$ ipython --no-banner

In [1]: import numpy as np

In [2]: from numpy import linalg as LA

In [3]: np.set_printoptions(precision=3, suppress=True, linewidth=160)

In [4]: rd = lambda a: np.round(a, 3) + 0

In [5]: data = np.load("w.npy")

In [6]: data
Out[6]: 
array([[ 2, -3, -3],
       [-6,  9,  9],
       [ 4, -6, -6],
       [-4,  6,  6]])

In [7]: U, s, Vt = LA.svd(data)

In [8]: evecs = Vt[:(s > 1e-8).sum()]

In [9]: rng = np.random.default_rng(80)

In [10]: vec = data[0] + -2 * data[3] + rng.integers(2) * np.eye(3)[1]

In [11]: vec
Out[11]: array([ 10., -14., -15.])

In [12]: rd(np.diag(evecs.T @ evecs))
Out[12]: array([0.182, 0.409, 0.409])

In [13]: rk = LA.matrix_rank(data)

In [14]: rk
Out[14]: np.int64(1)

In [15]: ns = LA.svd(data)[2][rk:].T

In [16]: rd(ns @ ns.T)
Out[16]: 
array([[ 0.818,  0.273,  0.273],
       [ 0.273,  0.591, -0.409],
       [ 0.273, -0.409,  0.591]])

In [17]: [int(LA.matrix_rank(data[:, :j + 1])) for j in range(3)]
Out[17]: [1, 1, 1]

In [18]: ns.shape
Out[18]: (3, 2)

In [19]: rd(data @ ns)
Out[19]: 
array([[0., 0.],
       [0., 0.],
       [0., 0.],
       [0., 0.]])

In [20]: LA.matrix_rank(data.T @ data), LA.matrix_rank(data @ data.T)
Out[20]: (np.int64(1), np.int64(1))

In [21]: np.allclose(data @ ns, 0)
Out[21]: True

In [22]: [int(LA.matrix_rank(data[:i])) for i in range(1, len(data) + 1)]
Out[22]: [1, 1, 1, 1]

In [23]: A2 = data / np.sqrt((data ** 2).mean(axis=1, keepdims=True))

In [24]: LA.matrix_rank(data - data.mean(axis=1, keepdims=True))
Out[24]: np.int64(1)

In [25]: rd(A2[0])
Out[25]: array([ 0.739, -1.108, -1.108])

In [26]: LA.matrix_rank(A2) == LA.matrix_rank(data)
Out[26]: np.True_

In [27]: rd(data - data.mean(axis=1, keepdims=True))
Out[27]: 
array([[  3.333,  -1.667,  -1.667],
       [-10.   ,   5.   ,   5.   ],
       [  6.667,  -3.333,  -3.333],
       [ -6.667,   3.333,   3.333]])
